% python3 -q
>>> import numpy as np
>>> np.set_printoptions(precision=1, suppress=True, linewidth=120)
>>> def tidy(a):
...     return np.round(a, 1) + 0
... 
>>> m1 = np.load("arr.npy")
>>> m1
array([[-1,  0, -1,  0, -1,  0],
       [-2, -3, -2, -3, -2, -3],
       [-2,  3, -2,  3, -2,  3],
       [-1,  0, -1,  0, -1,  0],
       [-2, -3, -2, -3, -2, -3],
       [-2,  3, -2,  3, -2,  3]])
>>> C2 = m1.T @ m1
>>> np.allclose(C2, C2.T)
True
>>> (m1 @ m1.T).shape
(6, 6)
>>> np.trace(C2), (m1 ** 2).sum()
(np.int64(162), np.int64(162))
>>> C2
array([[18,  0, 18,  0, 18,  0],
       [ 0, 36,  0, 36,  0, 36],
       [18,  0, 18,  0, 18,  0],
       [ 0, 36,  0, 36,  0, 36],
       [18,  0, 18,  0, 18,  0],
       [ 0, 36,  0, 36,  0, 36]])
>>> np.diag(C2)
array([18, 36, 18, 36, 18, 36])
>>> np.allclose(m1, m1.T)
False
>>> m1 @ m1
array([[ 5,  0,  5,  0,  5,  0],
       [25,  0, 25,  0, 25,  0],
       [-5,  0, -5,  0, -5,  0],
       [ 5,  0,  5,  0,  5,  0],
       [25,  0, 25,  0, 25,  0],
       [-5,  0, -5,  0, -5,  0]])
>>> left, sigma, vt = np.linalg.svd(m1, full_matrices=False)
>>> (sigma > 1e-8).sum()
np.int64(2)
>>> left.shape, sigma.shape, vt.shape
((6, 6), (6,), (6, 6))
>>> tidy(np.abs(vt[0]))
array([0. , 0.6, 0. , 0.6, 0. , 0.6])
>>> tidy(vt @ vt.T)
array([[1., 0., 0., 0., 0., 0.],
       [0., 1., 0., 0., 0., 0.],
       [0., 0., 1., 0., 0., 0.],
       [0., 0., 0., 1., 0., 0.],
       [0., 0., 0., 0., 1., 0.],
       [0., 0., 0., 0., 0., 1.]])
>>> tidy(sigma)
array([10.4,  7.3,  0. ,  0. ,  0. ,  0. ])
>>> np.allclose(left * sigma @ vt, m1)
True
>>> tidy(np.cumsum(sigma ** 2) / np.sum(sigma ** 2))
array([0.7, 1. , 1. , 1. , 1. , 1. ])
>>> tidy(left.T @ m1 @ vt.T)
array([[10.4,  0. ,  0. ,  0. ,  0. ,  0. ],
       [ 0. ,  7.3,  0. ,  0. ,  0. ,  0. ],
       [ 0. ,  0. ,  0. ,  0. ,  0. ,  0. ],
       [ 0. ,  0. ,  0. ,  0. ,  0. ,  0. ],
       [ 0. ,  0. ,  0. ,  0. ,  0. ,  0. ],
       [ 0. ,  0. ,  0. ,  0. ,  0. ,  0. ]])
>>> tidy(sigma / sigma[0])
array([1. , 0.7, 0. , 0. , 0. , 0. ])
>>> rk = np.linalg.matrix_rank(m1)
>>> rk
np.int64(2)
>>> N = np.linalg.svd(m1)[2][rk:].T
>>> [int(np.linalg.matrix_rank(np.delete(m1, i, axis=0))) for i in range(6)]
[2, 2, 2, 2, 2, 2]
>>> tidy(N @ N.T)
array([[ 0.7,  0. , -0.3,  0. , -0.3,  0. ],
       [ 0. ,  0.7,  0. , -0.3,  0. , -0.3],
       [-0.3,  0. ,  0.7,  0. , -0.3,  0. ],
       [ 0. , -0.3,  0. ,  0.7,  0. , -0.3],
       [-0.3,  0. , -0.3,  0. ,  0.7,  0. ],
       [ 0. , -0.3,  0. , -0.3,  0. ,  0.7]])
>>> np.linalg.matrix_rank(m1.T @ m1), np.linalg.matrix_rank(m1 @ m1.T)
(np.int64(2), np.int64(2))
>>> tidy(m1 @ N)
array([[0., 0., 0., 0.],
       [0., 0., 0., 0.],
       [0., 0., 0., 0.],
       [0., 0., 0., 0.],
       [0., 0., 0., 0.],
       [0., 0., 0., 0.]])
>>> np.allclose(m1 @ N, 0)
True
>>> [int(np.linalg.matrix_rank(m1[:, :j + 1])) for j in range(6)]
[1, 2, 2, 2, 2, 2]
>>> Q, _ = np.linalg.qr(np.array([[-0.5, -0.7, 1.4], [1.6, -0.9, 0.9], [-2.3, 1.3, 0.5]]))
>>> X = Q[:, :3]
>>> tidy(X)
array([[-0.2, -1. ,  0. ],
       [ 0.6, -0.1,  0.8],
       [-0.8,  0.1,  0.6]])
>>> Q, V = np.linalg.qr(X[:, :2])[0], np.linalg.qr(X[:, 2:])[0]
>>> sigma = np.linalg.svd(Q.T @ V, compute_uv=False)
>>> (sigma > 0.9).sum()
np.int64(0)
>>> E = np.loadtxt("case17.csv", delimiter=",")
>>> E
array([[ 0.4,  0.1, -0.2, -1.4],
       [-2.1, -2.7,  1. , -5.7],
       [ 1.6,  0.1,  0. , -1.9],
       [-0.3,  0.1, -0.7, -3.3],
       [-0.1,  0.3,  2.4, -0.3],
       [-0.8, -1. , -0.3, -3.5],
       [ 1.6, -4.4, -5.1,  3. ],
       [ 2.8,  0.7, -1.1, -1.6],
       [-1. , -1. , -0.2, -5.3],
       [-1.6, -2. ,  0.2, -4. ],
       [-0.2, -0.6,  0.4, -4.8],
       [-0.9, -0.8, -0.4, -4.7],
       [ 3.2, -3.4, -4. ,  0.5],
       [ 3.3, -3.8, -4.2,  3.2],
       [ 0.9, -2.3, -0.1, -2.7],
       [ 3.6, -3.8, -4.8,  1.6],
       [ 2.8, -3.3, -4.2, -0.1],
       [-1. ,  0.6,  0.4, -4.4],
       [ 2.9, -4.9, -4.8, -1. ],
       [ 3.4, -4.4, -6. ,  1.1],
       [ 0.7, -3.4, -3.7,  0.6],
       [-3.4, -1.2,  1.7, -1.7],
       [ 3. , -3.8, -4.7,  0.1],
       [ 2.3,  0.4, -0.5, -0.3],
       [ 2.6, -4.8, -4.2,  2.1],
       [ 2.6,  0.2,  0.5, -1.3],
       [ 2.8, -4.4, -3.5, -0.4],
       [-2.4, -2.2,  1.4, -3.9],
       [ 3.2,  0.6, -0.7, -1.6],
       [ 2.9, -4. , -5. ,  1.4],
       [-0.8, -1.2,  0.6, -5.2],
       [ 3.9, -2.4, -4.2, -1.1]])
>>> out = np.c_[E[:, :3] @ np.array([[1, 3, 1], [0, 1, 3], [2, 2, 3]]), np.array([0, 8, 2, -1, -8, -5, -1, 5, 9, 3, -3, 1, 2, -8, 5, 8, 3, 7, 7, -5, 3, -6, -3, -9, 3, 2, 7, 5, 5, 2, -8, 4])]
>>> tidy(out)
array([[  0. ,   0.9,   0.1,   0. ],
       [ -0.1,  -7. ,  -7.2,   8. ],
       [  1.6,   4.9,   1.9,   2. ],
       [ -1.7,  -2.2,  -2.1,  -1. ],
       [  4.7,   4.8,   8. ,  -8. ],
       [ -1.4,  -4. ,  -4.7,  -5. ],
       [ -8.6,  -9.8, -26.9,  -1. ],
       [  0.6,   6.9,   1.6,   5. ],
       [ -1.4,  -4.4,  -4.6,   9. ],
       [ -1.2,  -6.4,  -7. ,   3. ],
       [  0.6,  -0.4,  -0.8,  -3. ],
       [ -1.7,  -4.3,  -4.5,   1. ],
       [ -4.8,  -1.8, -19. ,   2. ],
       [ -5.1,  -2.3, -20.7,  -8. ],
       [  0.7,   0.2,  -6.3,   5. ],
       [ -6. ,  -2.6, -22.2,   8. ],
       [ -5.6,  -3.3, -19.7,   3. ],
       [ -0.2,  -1.6,   2. ,   7. ],
       [ -6.7,  -5.8, -26.2,   7. ],
       [ -8.6,  -6.2, -27.8,  -5. ],
       [ -6.7,  -8.7, -20.6,   3. ],
       [  0. ,  -8. ,  -1.9,  -6. ],
       [ -6.4,  -4.2, -22.5,  -3. ],
       [  1.3,   6.3,   2. ,  -9. ],
       [ -5.8,  -5.4, -24.4,   3. ],
       [  3.6,   9. ,   4.7,   2. ],
       [ -4.2,  -3. , -20.9,   7. ],
       [  0.4,  -6.6,  -4.8,   5. ],
       [  1.8,   8.8,   2.9,   5. ],
       [ -7.1,  -5.3, -24.1,   2. ],
       [  0.4,  -2.4,  -2.6,  -8. ],
       [ -4.5,   0.9, -15.9,   4. ]])
>>> tidy(np.linalg.norm(out - E @ np.linalg.lstsq(E, out)[0], axis=0))
array([ 0. ,  0. ,  0. , 27.7])
>>> np.linalg.matrix_rank(out)
np.int64(4)
>>> tidy(np.linalg.norm(np.linalg.qr(E)[0].T @ out, axis=0) ** 2 / ((out ** 2).sum(axis=0) + 1e-12))
array([1. , 1. , 1. , 0.2])
>>> np.linalg.matrix_rank(np.c_[E, out])
np.int64(5)
>>> cent = out[[30, 25]].astype(float)
>>> for _ in range(3):
...     labels = np.linalg.norm(out[:, None] - cent, axis=-1).argmin(axis=1)
...     cent = np.array([out[labels == j].mean(axis=0) for j in range(2)])
... 
>>> labels
array([1, 0, 1, 1, 1, 1, 0, 1, 0, 0, 1, 1, 0, 0, 1, 0, 0, 1, 0, 0, 0, 1, 0, 1, 0, 1, 0, 0, 1, 0, 1, 0])
>>> np.abs(cent[1] - cent[0]).argmax()
np.int64(2)
>>> J = np.loadtxt("x.csv", delimiter=",")
>>> tidy(J)
array([[-24.4, -10.1,  10. ,  -9.5, -34.4, -22.8,  -8.3],
       [-19. ,  -7.4,   8.4,  -7.7, -27.4, -17.7,  -5.7],
       [-10. ,  -3.1,   5.3,  -4.7, -15.3,  -9. ,  -1.7],
       [ -7.6,  -2. ,   4.3,  -3.9, -11.9,  -6.6,  -0.8],
       [ -5.5,  -1.2,   3.3,  -3.2,  -8.8,  -4.5,  -0.1],
       [ -5.4,  -1.1,   3.2,  -3.1,  -8.6,  -4.4,  -0.1],
       [ -2.2,  -0.2,   1.2,  -1.9,  -3.5,  -1.3,   0.4],
       [ -0.6,  -0.1,   0.1,  -0.6,  -0.6,  -0.2,   0.1],
       [ -0.3,  -0.1,   0. ,  -0.3,  -0.3,  -0.1,   0. ],
       [ -0.2,   0. ,   0. ,  -0.2,  -0.2,   0. ,   0. ],
       [  0.7,   0.2,   0.1,   0.7,   0.7,   0.2,   0.1],
       [  1.1,   0.4,   0.1,   1. ,   0.9,   0.3,   0.2],
       [  3.6,   1.6,   0.7,   3. ,   2.9,   1.2,   1.1],
       [  4.8,   2.3,   1. ,   3.8,   3.7,   1.8,   1.7],
       [  6.4,   3.2,   1.5,   4.9,   5. ,   2.5,   2.5],
       [ 11.3,   6. ,   2.6,   8. ,   8.7,   5.1,   5.1],
       [ 12.9,   6.9,   3. ,   8.9,   9.9,   5.9,   5.9],
       [ 17.3,   9.5,   3.9,  11.5,  13.4,   8.4,   8.4],
       [ 34.3,  19.8,   7.2,  20.8,  27.1,  18.7,  18.3],
       [ 48.6,  28.6,   9.6,  28.2,  39. ,  27.9,  26.8],
       [ 62.2,  36.9,  11.7,  35.1,  50.5,  36.8,  34.9]])
>>> labels = J[:, 5] > np.median(J[:, 5])
>>> f = J[labels].mean(axis=0) - J[~labels].mean(axis=0)
>>> tidy((((J - J.mean(axis=0)) @ f > 0) == labels).mean())
np.float64(0.9)
>>> labels.astype(int)
array([0, 0, 0, 0, 0, 0, 0, 0, 0, 0, 0, 1, 1, 1, 1, 1, 1, 1, 1, 1, 1])
>>> tidy(f)
array([27. , 13.8,  0.9, 15.6, 26.1, 16.9, 12. ])
>>> cent = J[[15, 14]].astype(float)
>>> for _ in range(7):
...     labels = np.linalg.norm(J[:, None] - cent, axis=-1).argmin(axis=1)
...     cent = np.array([J[labels == j].mean(axis=0) for j in range(2)])
... 
>>> labels
array([1, 1, 1, 1, 1, 1, 1, 1, 1, 1, 1, 1, 1, 1, 1, 1, 1, 1, 0, 0, 0])
>>> np.abs(cent[1] - cent[0]).argmax()
np.int64(0)
>>> tidy(cent[1] - cent[0])
array([-49.3, -28.2,  -6.8, -27.6, -42.5, -30.1, -26.2])
>>> tidy(cent)
array([[48.4, 28.4,  9.5, 28. , 38.9, 27.8, 26.7],
       [-0.9,  0.3,  2.7,  0.4, -3.7, -2.3,  0.5]])
>>> def softmax(z):
...     e = np.exp(z - z.max(axis=-1, keepdims=True))
...     return e / e.sum(axis=-1, keepdims=True)
... 
>>> tidy(softmax(J).sum(axis=1))
array([1., 1., 1., 1., 1., 1., 1., 1., 1., 1., 1., 1., 1., 1., 1., 1., 1., 1., 1., 1., 1.])
>>> tidy(softmax(J[6]))
array([0. , 0.1, 0.5, 0. , 0. , 0. , 0.2])
>>> att = J @ J.T / np.sqrt(7)
>>> softmax(att).round(6).argmax(axis=1)
array([ 0,  0,  0,  0,  0,  0,  0,  0,  0,  0, 20, 20, 20, 20, 20, 20, 20, 20, 20, 20, 20])
